% ipython --no-banner

In [1]: import numpy as np

In [2]: np.set_printoptions(precision=2, suppress=True, linewidth=140, floatmode="fixed")

In [3]: mat = np.array([[-6, 1, -1], [1, 6, 3], [-1, 3, -4]])

In [4]: rng = np.random.default_rng(18248)

In [5]: idx = rng.permutation(3)

In [6]: print(idx)
[1 0 2]

In [7]: Y = mat[idx][:, idx]

In [8]: Y
Out[8]: 
array([[ 6,  1,  3],
       [ 1, -6, -1],
       [ 3, -1, -4]])

In [9]: np.diag(Y)
Out[9]: array([ 6, -6, -4])

In [10]: arr = np.load("data.npy")

In [11]: print(arr)
[[-2.73 -2.71 -0.96 -1.82 -2.70]
 [ 0.36  0.37  0.11  0.17  0.35]
 [-1.76 -1.73 -0.65 -1.23 -1.75]
 [-2.24 -2.14 -0.74 -1.46 -2.27]
 [-0.60 -0.63 -0.27 -0.33 -0.55]
 [ 1.89  1.98  0.71  1.24  1.93]
 [-3.78 -3.83 -1.34 -2.50 -3.85]
 [-1.12 -1.07 -0.38 -0.77 -1.12]
 [ 2.27  2.21  0.74  1.55  2.18]
 [-0.84 -0.82 -0.22 -0.61 -0.95]
 [-4.91 -4.99 -1.57 -3.30 -4.84]
 [ 0.29  0.50  0.13  0.19  0.35]
 [-0.06 -0.05 -0.02 -0.10 -0.16]
 [-4.48 -4.45 -1.48 -2.99 -4.48]
 [-2.32 -2.38 -0.69 -1.42 -2.33]
 [-1.39 -1.30 -0.43 -0.87 -1.47]
 [ 1.34  1.36  0.54  0.99  1.40]
 [-0.03  0.03  0.02 -0.01  0.01]
 [ 5.18  5.23  1.66  3.54  5.20]]

In [12]: P = arr @ np.linalg.solve(arr.T @ arr, arr.T)

In [13]: round(np.trace(P), 2)
Out[13]: np.float64(5.0)

In [14]: print(np.allclose(P @ P, P))
True

In [15]: r0 = np.array([-2, 4])

In [16]: np.correlate(arr[14], arr[13], "full")
Out[16]: array([10.39, 17.60, 13.64, 22.27, 36.69, 22.80, 12.86, 16.73, 10.44])

In [17]: np.cross(arr[14, :3], arr[13, :3])
Out[17]: array([ 0.45, -0.34, -0.34])

In [18]: np.convolve(arr[14], r0)
Out[18]: array([ 4.64, -4.52, -8.14,  0.08, -1.02, -9.32])

In [19]: E = np.load("sample1.npy")

In [20]: print(E)
[[0 1 0 1]
 [1 0 0 0]
 [0 0 0 1]
 [1 0 1 0]]

In [21]: # equal to its transpose

In [22]: P = np.triu(np.array([[-1, 2, 2, 3], [-2, 3, 0, 2], [-2, 0, 1, -1], [-3, 3, -1, -2]]), 1) + np.eye(4)

In [23]: Y = P @ E @ np.linalg.inv(P)

In [24]: np.trace(Y), np.trace(E)
Out[24]: (np.float64(0.0), np.int64(0))

In [25]: Y
Out[25]: 
array([[ 5.00, -9.00, -7.00, -1.00],
       [ 3.00, -6.00, -4.00, -1.00],
       [-1.00,  2.00,  1.00,  1.00],
       [ 1.00, -2.00, -1.00,  0.00]])

In [26]: np.kron(np.eye(2, dtype=int), E)
Out[26]: 
array([[0, 1, 0, 1, 0, 0, 0, 0],
       [1, 0, 0, 0, 0, 0, 0, 0],
       [0, 0, 0, 1, 0, 0, 0, 0],
       [1, 0, 1, 0, 0, 0, 0, 0],
       [0, 0, 0, 0, 0, 1, 0, 1],
       [0, 0, 0, 0, 1, 0, 0, 0],
       [0, 0, 0, 0, 0, 0, 0, 1],
       [0, 0, 0, 0, 1, 0, 1, 0]])

In [27]: print(np.einsum("ii->", E))
0

In [28]: print(round(float(np.linalg.det(E.T)), 2))
1.0

In [29]: J = np.load("run14.npy")

In [30]: J
Out[30]: 
array([[-2, -4, -5,  1, -1],
       [ 1, -1, -2,  4,  2],
       [ 0, -2, -3,  3,  1],
       [-2, -4, -5,  1, -1]])

In [31]: # row 3 repeats row 0

In [32]: U, s, Vt = np.linalg.svd(J)

In [33]: vecs = Vt[:(s > 1e-8).sum()]

In [34]: vec = J[3] + 3 * J[0] + rng.integers(2) * np.eye(5)[3]

In [35]: vec
Out[35]: array([ -8.00, -16.00, -20.00,   4.00,  -4.00])

In [36]: np.allclose(vecs.T @ vecs @ vec, vec)
Out[36]: True

In [37]: np.diag(vecs.T @ vecs)
Out[37]: array([0.20, 0.34, 0.54, 0.65, 0.26])

In [38]: W1 = np.array([[1, 1, 0, 0], [0, 1, 2, 2], [0, 1, 1, 1], [2, 0, 0, 2], [0, 1, 1, 2]])

In [39]: coef = np.array([3, 1, 3, 3])

In [40]: H = np.maximum(J @ W1 + coef, 0)

In [41]: print((H > 0).mean(axis=0))
[1.00 0.25 0.25 0.50]

In [42]: Z = np.array([[0, 2], [2, 2], [1, 1], [0, 3]])

In [43]: W1 @ Z
Out[43]: 
array([[ 2,  4],
       [ 4, 10],
       [ 3,  6],
       [ 0, 10],
       [ 3,  9]])

In [44]: print(H @ Z)
[[ 0  6]
 [ 3 60]
 [ 0 30]
 [ 0  6]]

In [45]: (H @ Z).round(6).argmax(axis=1)
Out[45]: array([1, 1, 1, 1])

In [46]: gram = J.T @ J

In [47]: np.round(np.linalg.svd(J, compute_uv=False) ** 2, 2) + 0
Out[47]: array([116.60,  26.40,   0.00,   0.00])

In [48]: print(np.linalg.matrix_rank(gram))
2

In [49]: Y = np.array([[1, 1, -4, -4], [0, 0, 0, 3], [4, -3, -5, -4], [4, 0, 2, -5]])

In [50]: X = np.triu(Y)

In [51]: X
Out[51]: 
array([[ 1,  1, -4, -4],
       [ 0,  0,  0,  3],
       [ 0,  0, -5, -4],
       [ 0,  0,  0, -5]])

In [52]: # triangular

In [53]: blk = np.stack([X, -3 * X, X[::-1]])

In [54]: np.linalg.norm(blk, axis=(1, 2))
Out[54]: array([10.44, 31.32, 10.44])

In [55]: (blk @ X.T).shape
Out[55]: (3, 4, 4)

In [56]: print(blk.sum(axis=0))
[[ -2  -2   8   3]
 [  0   0  -5 -10]
 [  0   0  10  11]
 [  1   1  -4   6]]

In [57]: np.einsum("bij,cij->bc", blk, blk)
Out[57]: 
array([[ 109, -327,   16],
       [-327,  981,  -48],
       [  16,  -48,  109]])

In [58]: np.linalg.matrix_rank(blk.reshape(3, -1))
Out[58]: np.int64(2)

In [59]: np.sort(np.abs(np.linalg.eigvals(X)))
Out[59]: array([0.00, 1.00, 5.00, 5.00])

In [60]: np.trace(X)
Out[60]: np.int64(-9)

In [61]: round(float(np.linalg.det(X)), 2)
Out[61]: 0.0

In [62]: X @ X
Out[62]: 
array([[  1,   1,  16,  35],
       [  0,   0,   0, -15],
       [  0,   0,  25,  40],
       [  0,   0,   0,  25]])

In [63]: print(round(np.abs(np.linalg.eigvals(X)).max(), 2))
5.0

In [64]: np.allclose(X @ X.T, X.T @ X)
Out[64]: False

In [65]: np.linalg.matrix_power(X, 2)
Out[65]: 
array([[  1,   1,  16,  35],
       [  0,   0,   0, -15],
       [  0,   0,  25,  40],
       [  0,   0,   0,  25]])

In [66]: data = np.load("out17.npy")

In [67]: data
Out[67]: 
array([[-33.43,  24.90,  13.83],
       [ 16.57,  24.41,  36.74],
       [ -9.80,  30.67,  21.15],
       [-11.93,   6.67,   3.35],
       [ -9.02,   4.14, -24.81],
       [ -6.33,  12.53,  -3.72],
       [  7.02,  20.91,  18.43],
       [-13.82,  12.46,  -6.92],
       [ -5.16,  19.06,   7.46],
       [-14.24,  -3.82,  22.55],
       [ 15.89,   4.26, -19.77],
       [  3.05, -11.33,   0.92],
       [-10.98,   4.54, -36.40],
       [-19.29,  18.87, -16.13],
       [  8.49,  18.60,  10.75],
       [ -5.76,   7.48,  17.27],
       [-22.62, -14.06,  34.76],
       [ -3.25,  13.83, -11.80],
       [ -9.90, -12.96, -12.65],
       [  2.90, -21.89,  -0.89],
       [ -6.84,   7.82,  -2.13],
       [  9.26, -21.52,  -2.30],
       [-39.77,   5.95,  -9.20],
       [ 20.82,  -4.71,   6.49],
       [ -3.62,  -2.27, -12.45],
       [ -4.47,  -8.50,  -3.39]])

In [68]: D = np.linalg.norm(data[:, None] - data[None], axis=-1)

In [69]: D[12].round(6).argsort(kind="stable")[:4]
Out[69]: array([12,  4, 24, 13])

In [70]: r0, v = data[16], data[21]

In [71]: print(round(r0 @ v, 2))
13.16

In [72]: p = (r0 @ v) / (r0 @ r0) * r0

In [73]: p
Out[73]: array([-0.16, -0.10,  0.24])

In [74]: np.outer(r0, v)
Out[74]: 
array([[-209.46,  486.78,   52.03],
       [-130.20,  302.57,   32.34],
       [ 321.88, -748.04,  -79.95]])

In [75]: round(float(np.linalg.norm(r0 + v) ** 2 + np.linalg.norm(r0 - v) ** 2), 2)
Out[75]: 4943.51

In [76]: np.linalg.matrix_rank(np.outer(r0, v))
Out[76]: np.int64(1)

In [77]: v - p
Out[77]: array([  9.42, -21.42,  -2.54])

In [78]: print(round(float((v - p) @ r0), 2))
-0.0

In [79]: Ac = data - data.mean(axis=0)

In [80]: vecs = np.linalg.svd(Ac)[2][:2]

In [81]: Y = Ac - Ac @ vecs.T @ vecs

In [82]: np.diag(vecs.T @ vecs)
Out[82]: array([0.60, 0.51, 0.89])

In [83]: (Ac @ vecs.T).std(axis=0)
Out[83]: array([17.85, 14.87])

In [84]: gram = np.cov(arr, rowvar=False)

In [85]: np.argsort(-arr.std(axis=0).round(6), kind="stable")
Out[85]: array([1, 4, 0, 3, 2])

In [86]: gram
Out[86]: 
array([[6.08, 6.13, 2.02, 4.09, 6.09],
       [6.13, 6.18, 2.04, 4.12, 6.14],
       [2.02, 2.04, 0.68, 1.36, 2.02],
       [4.09, 4.12, 1.36, 2.75, 4.09],
       [6.09, 6.14, 2.02, 4.09, 6.09]])

In [87]: np.round(np.linalg.eigvalsh(gram)[::-1], 2) + 0
Out[87]: array([21.77,  0.00,  0.00,  0.00,  0.00])

In [88]: idx = data[:, 1] > np.median(data[:, 1])

In [89]: r0 = data[idx].mean(axis=0) - data[~idx].mean(axis=0)

In [90]: np.argsort(-np.abs(r0).round(6), kind="stable")
Out[90]: array([1, 2, 0])

In [91]: print(round((((data - data.mean(axis=0)) @ r0 > 0) == idx).mean(), 2))
0.96

In [92]: W0 = np.loadtxt("dump.csv", delimiter=",")

In [93]: W0
Out[93]: 
array([[ 0.00,  2.00, -6.00,  3.00],
       [-2.00,  0.00,  3.00,  5.00],
       [ 6.00, -3.00,  0.00, -1.00],
       [-3.00, -5.00,  1.00,  0.00]])

In [94]: Y = np.array([[1, 1, 0], [5, 0, 2]])

In [95]: Z = np.kron(Y, W0)

In [96]: round(np.linalg.norm(Z, 2), 2), round(float(np.linalg.norm(Y, 2) * np.linalg.norm(W0, 2)), 2)
Out[96]: (np.float64(43.01), 43.01)

In [97]: Z.shape
Out[97]: (8, 12)

In [98]: Y = np.linalg.inv(W0)

In [99]: np.round(W0 @ Y, 2) + 0
Out[99]: 
array([[1.00, 0.00, 0.00, 0.00],
       [0.00, 1.00, 0.00, 0.00],
       [0.00, 0.00, 1.00, 0.00],
       [0.00, 0.00, 0.00, 1.00]])

In [100]: np.round(np.linalg.det(W0) * Y, 2) + 0
Out[100]: 
array([[   0.00,   37.00,  185.00, -111.00],
       [ -37.00,    0.00, -111.00, -222.00],
       [-185.00,  111.00,    0.00,  -74.00],
       [ 111.00,  222.00,   74.00,    0.00]])

In [101]: np.round(np.linalg.inv(Y), 2) + 0
Out[101]: 
array([[ 0.00,  2.00, -6.00,  3.00],
       [-2.00,  0.00,  3.00,  5.00],
       [ 6.00, -3.00,  0.00, -1.00],
       [-3.00, -5.00,  1.00,  0.00]])

In [102]: np.round(np.linalg.slogdet(W0)[0], 2)
Out[102]: np.float64(1.0)

In [103]: print(Y.round(2) + 0)
[[ 0.00  0.03  0.14 -0.08]
 [-0.03  0.00 -0.08 -0.16]
 [-0.14  0.08  0.00 -0.05]
 [ 0.08  0.16  0.05  0.00]]

In [104]: np.round(np.linalg.cond(W0), 2)
Out[104]: np.float64(1.67)

In [105]: np.linalg.norm(W0, axis=1).argmax()
Out[105]: np.int64(0)

In [106]: round(np.linalg.norm(W0, 2), 2)
Out[106]: np.float64(7.87)

In [107]: round(float(np.linalg.norm(W0[0], 1)), 2), round(np.linalg.norm(W0[0], np.inf), 2)
Out[107]: (11.0, np.float64(6.0))

In [108]: np.linalg.norm(W0, axis=0)
Out[108]: array([7.00, 6.16, 6.78, 5.92])

In [109]: print(np.round(np.linalg.norm(W0, "nuc"), 2))
25.14
